In [1]: import numpy as np

In [2]: np.set_printoptions(suppress=True, linewidth=120)

In [3]: A = np.load("arr.npy")

In [4]: A
Out[4]: 
array([[ 1, -1, -1,  1,  1, -1, -1,  1],
       [ 1,  1, -1, -1,  1,  1, -1, -1],
       [ 1,  1,  1,  1, -1, -1, -1, -1]])

In [5]: r0, r1 = A[0], A[2]

In [6]: r0 @ r1
Out[6]: np.int64(0)

In [7]: pr = (r0 @ r1) / (r0 @ r0) * r0

In [8]: np.linalg.matrix_rank(np.outer(r0, r1))
Out[8]: np.int64(1)

In [9]: (r1 - pr) @ r0
Out[9]: np.float64(0.0)

In [10]: np.outer(r0, r1)
Out[10]: 
array([[ 1,  1,  1,  1, -1, -1, -1, -1],
       [-1, -1, -1, -1,  1,  1,  1,  1],
       [-1, -1, -1, -1,  1,  1,  1,  1],
       [ 1,  1,  1,  1, -1, -1, -1, -1],
       [ 1,  1,  1,  1, -1, -1, -1, -1],
       [-1, -1, -1, -1,  1,  1,  1,  1],
       [-1, -1, -1, -1,  1,  1,  1,  1],
       [ 1,  1,  1,  1, -1, -1, -1, -1]])

In [11]: round(np.linalg.norm(r0 + r1) ** 2 + np.linalg.norm(r0 - r1) ** 2, 2)
Out[11]: np.float64(32.0)

In [12]: r1 - pr
Out[12]: array([ 1.,  1.,  1.,  1., -1., -1., -1., -1.])

In [13]: basis = np.sign(np.array([[9, 1, 3, 5], [0, 7, 3, 5], [3, 0, 6, 3], [8, 9, 0, 2]]))

In [14]: out = (np.tril(basis, -1) + np.eye(4)) @ (np.triu(basis, 1) + np.eye(4))

In [15]: vals = np.array([0, 1, 0, -1])

In [16]: K = np.rint(out * vals @ np.linalg.inv(out)) + 0

In [17]: K
Out[17]: 
array([[ 2.,  2., -1., -1.],
       [ 2.,  2., -1., -1.],
       [ 3.,  3., -1., -2.],
       [ 5.,  5., -2., -3.]])

In [18]: rank = np.linalg.matrix_rank(K)

In [19]: rank
Out[19]: np.int64(2)

In [20]: ns = np.linalg.svd(K)[2][rank:].T

In [21]: np.round(ns @ ns.T, 2)
Out[21]: 
array([[ 0.6, -0.4,  0.2,  0.2],
       [-0.4,  0.6,  0.2,  0.2],
       [ 0.2,  0.2,  0.4,  0.4],
       [ 0.2,  0.2,  0.4,  0.4]])

In [22]: np.linalg.matrix_rank(K.T @ K), np.linalg.matrix_rank(K @ K.T)
Out[22]: (np.int64(2), np.int64(2))

In [23]: [int(np.linalg.matrix_rank(K[:, :j + 1])) for j in range(4)]
Out[23]: [1, 1, 2, 2]

In [24]: m1 = np.loadtxt("w.csv", delimiter=",")

In [25]: m1
Out[25]: 
array([[ 1.,  1., -1.],
       [ 2.,  3.,  0.],
       [ 3.,  2.,  2.],
       [ 5.,  1.,  1.],
       [ 4.,  2.,  2.],
       [ 4.,  1.,  2.],
       [ 2.,  3.,  4.],
       [ 1.,  2.,  2.],
       [ 2.,  0.,  4.],
       [ 1., -2.,  4.],
       [ 3., -4.,  6.],
       [ 4., -5.,  4.]])

In [26]: P = m1 @ np.linalg.solve(m1.T @ m1, m1.T)

In [27]: np.round(P @ m1[:, 2], 2) + 0
Out[27]: array([-1.,  0.,  2.,  1.,  2.,  2.,  4.,  2.,  4.,  4.,  6.,  4.])

In [28]: np.linalg.matrix_rank(np.eye(12) - P)
Out[28]: np.int64(9)

In [29]: round(np.trace(P), 2)
Out[29]: np.float64(3.0)

In [30]: np.round(np.linalg.eigvalsh(P), 2) + 0
Out[30]: array([0., 0., 0., 0., 0., 0., 0., 0., 0., 1., 1., 1.])

In [31]: np.round(np.diag(P), 2)
Out[31]: array([0.07, 0.15, 0.13, 0.39, 0.2 , 0.17, 0.44, 0.15, 0.17, 0.2 , 0.41, 0.52])

In [32]: np.allclose(P @ P, P)
Out[32]: True

In [33]: rng = np.random.default_rng(44469)

In [34]: z = rng.permutation(3)

In [35]: out = m1[:, z] * rng.choice([-1, 1], 3)

In [36]: out
Out[36]: 
array([[-1., -1., -1.],
       [-3., -2.,  0.],
       [-2., -3.,  2.],
       [-1., -5.,  1.],
       [-2., -4.,  2.],
       [-1., -4.,  2.],
       [-3., -2.,  4.],
       [-2., -1.,  2.],
       [-0., -2.,  4.],
       [ 2., -1.,  4.],
       [ 4., -3.,  6.],
       [ 5., -4.,  4.]])

In [37]: Uu, _, Vt = np.linalg.svd(m1.T @ out)

In [38]: np.round(Uu @ Vt, 2) + 0
Out[38]: 
array([[ 0., -1.,  0.],
       [-1.,  0.,  0.],
       [ 0.,  0.,  1.]])

In [39]: Xs = m1 - m1.mean(axis=0)

In [40]: Uu, s, Vt = np.linalg.svd(Xs, full_matrices=False)

In [41]: (np.sign(Uu[:, 0]) == np.sign(Uu[0, 0])).astype(int)
Out[41]: array([1, 1, 1, 1, 1, 1, 1, 1, 0, 0, 0, 0])

In [42]: np.round(np.abs(Vt[-1]), 2)
Out[42]: array([0.7 , 0.43, 0.57])

In [43]: np.abs(Vt[0]).argmax()
Out[43]: np.int64(1)

In [44]: np.round(s ** 2 / (s ** 2).sum(), 2)
Out[44]: array([0.71, 0.16, 0.13])

In [45]: round((s ** 2).sum() ** 2 / (s ** 4).sum(), 2)
Out[45]: np.float64(1.82)

In [46]: out = m1[0, 0] * m1[1:] - np.outer(m1[1:, 0], m1[0])

In [47]: out
Out[47]: 
array([[ 0.,  1.,  2.],
       [ 0., -1.,  5.],
       [ 0., -4.,  6.],
       [ 0., -2.,  6.],
       [ 0., -3.,  6.],
       [ 0.,  1.,  6.],
       [ 0.,  1.,  3.],
       [ 0., -2.,  6.],
       [ 0., -3.,  5.],
       [ 0., -7.,  9.],
       [ 0., -9.,  8.]])

In [48]: m1[:, 0] / m1[0, 0]
Out[48]: array([1., 2., 3., 5., 4., 4., 2., 1., 2., 1., 3., 4.])

In [49]: np.flatnonzero(~out.round(6).any(axis=1))
Out[49]: array([], dtype=int64)

In [50]: m1 - m1[0]
Out[50]: 
array([[ 0.,  0.,  0.],
       [ 1.,  2.,  1.],
       [ 2.,  1.,  3.],
       [ 4.,  0.,  2.],
       [ 3.,  1.,  3.],
       [ 3.,  0.,  3.],
       [ 1.,  2.,  5.],
       [ 0.,  1.,  3.],
       [ 1., -1.,  5.],
       [ 0., -3.,  5.],
       [ 2., -5.,  7.],
       [ 3., -6.,  5.]])

In [51]: np.abs(m1).max()
Out[51]: np.float64(6.0)

In [52]: np.diff(m1, axis=0)
Out[52]: 
array([[ 1.,  2.,  1.],
       [ 1., -1.,  2.],
       [ 2., -1., -1.],
       [-1.,  1.,  1.],
       [ 0., -1.,  0.],
       [-2.,  2.,  2.],
       [-1., -1., -2.],
       [ 1., -2.,  2.],
       [-1., -2.,  0.],
       [ 2., -2.,  2.],
       [ 1., -1., -2.]])

In [53]: m1.shape
Out[53]: (12, 3)

In [54]: round(float(np.linalg.norm(m1)), 2)
Out[54]: 17.38

In [55]: m1.sum(axis=1)
Out[55]: array([1., 5., 7., 7., 8., 7., 9., 5., 6., 3., 5., 3.])

In [56]: np.linalg.matrix_rank(m1)
Out[56]: np.int64(3)

In [57]: np.round(np.linalg.svd(m1, compute_uv=False), 2)
Out[57]: array([14.02,  9.14,  4.69])

In [58]: np.unravel_index(np.abs(m1).argmax(), m1.shape)
Out[58]: (np.int64(10), np.int64(2))

In [59]: feats = np.array([[3, 1, 1, 1], [2, 2, 3, 2], [2, 2, 2, 3], [2, 2, 3, 2]])

In [60]: feats
Out[60]: 
array([[3, 1, 1, 1],
       [2, 2, 3, 2],
       [2, 2, 2, 3],
       [2, 2, 3, 2]])

In [61]: # looks like rank 3

In [62]: rank = np.linalg.matrix_rank(feats)

In [63]: rank
Out[63]: np.int64(3)

In [64]: ns = np.linalg.svd(feats)[2][rank:].T

In [65]: [int(np.linalg.matrix_rank(np.delete(feats, i, axis=0))) for i in range(4)]
Out[65]: [2, 3, 2, 3]

In [66]: np.round(ns[:, 0] / ns[np.abs(ns[:, 0]).round(6).argmax(), 0], 2)
Out[66]: array([-0.09,  1.  , -0.36, -0.36])

In [67]: np.linalg.matrix_rank(feats.T @ feats), np.linalg.matrix_rank(feats @ feats.T)
Out[67]: (np.int64(3), np.int64(3))

In [68]: X = np.load("block16.npy")

In [69]: X
Out[69]: 
array([[-1.,  1.,  0.],
       [ 0., -1.,  1.],
       [ 0.,  0., -1.]])

In [70]: z = rng.permutation(3)

In [71]: z
Out[71]: array([2, 1, 0])

In [72]: out = X[z][:, z]

In [73]: np.trace(out)
Out[73]: np.float64(-3.0)

In [74]: np.round(np.linalg.det(out), 2), np.round(np.linalg.det(X[z]), 2)
Out[74]: (np.float64(-1.0), np.float64(1.0))

In [75]: out
Out[75]: 
array([[-1.,  0.,  0.],
       [ 1., -1.,  0.],
       [ 0.,  1., -1.]])

In [76]: np.diag(out)
Out[76]: array([-1., -1., -1.])

In [77]: np.round(np.sort(np.abs(np.linalg.eigvals(out))), 2)
Out[77]: array([1., 1., 1.])

In [78]: z = rng.permutation(3)

In [79]: out = X[:, z] * rng.choice([-1, 1], 3)

In [80]: out
Out[80]: 
array([[-0., -1.,  1.],
       [-1.,  1., -0.],
       [ 1., -0., -0.]])

In [81]: Uu, _, Vt = np.linalg.svd(X.T @ out)

In [82]: np.round(np.linalg.lstsq(X, out)[0], 2) + 0
Out[82]: 
array([[ 0.,  0., -1.],
       [ 0., -1.,  0.],
       [-1.,  0.,  0.]])

In [83]: z
Out[83]: array([2, 1, 0])

In [84]: r0 = np.array([-2, -3, 1])

In [85]: np.convolve(X[1], r0)
Out[85]: array([ 0.,  2.,  1., -4.,  1.])

In [86]: out = np.linalg.inv(X)

In [87]: np.round(np.linalg.det(X) * out, 2)
Out[87]: 
array([[1., 1., 1.],
       [0., 1., 1.],
       [0., 0., 1.]])

In [88]: round(np.linalg.det(X) * np.linalg.det(out), 2)
Out[88]: np.float64(1.0)

In [89]: (np.abs(out) > 1e-9).astype(int)
Out[89]: 
array([[1, 1, 1],
       [0, 1, 1],
       [0, 0, 1]])

In [90]: z = rng.integers(0, 3, 4)

In [91]: E = np.array([[2, 5, 5, 4], [2, 2, 5, 2], [5, 3, 4, 3], [4, 4, 1, 3]]) * (z[:, None] == z)

In [92]: E
Out[92]: 
array([[2, 0, 0, 0],
       [0, 2, 0, 0],
       [0, 0, 4, 3],
       [0, 0, 1, 3]])

In [93]: # 3 groups of indices that never mix

In [94]: round(float(np.linalg.eigvals(E).sum().real), 2)
Out[94]: 11.0

In [95]: np.einsum("ij,ji->", E, E)
Out[95]: np.int64(39)

In [96]: round(np.linalg.det(2 * E), 2), round(np.linalg.det(E), 2)
Out[96]: (np.float64(576.0), np.float64(36.0))

In [97]: np.kron(np.eye(2, dtype=int), E)
Out[97]: 
array([[2, 0, 0, 0, 0, 0, 0, 0],
       [0, 2, 0, 0, 0, 0, 0, 0],
       [0, 0, 4, 3, 0, 0, 0, 0],
       [0, 0, 1, 3, 0, 0, 0, 0],
       [0, 0, 0, 0, 2, 0, 0, 0],
       [0, 0, 0, 0, 0, 2, 0, 0],
       [0, 0, 0, 0, 0, 0, 4, 3],
       [0, 0, 0, 0, 0, 0, 1, 3]])

In [98]: np.einsum("ii->", E)
Out[98]: np.int64(11)

In [99]: np.round(np.linalg.det(E[::-1]), 2)
Out[99]: np.float64(36.0)
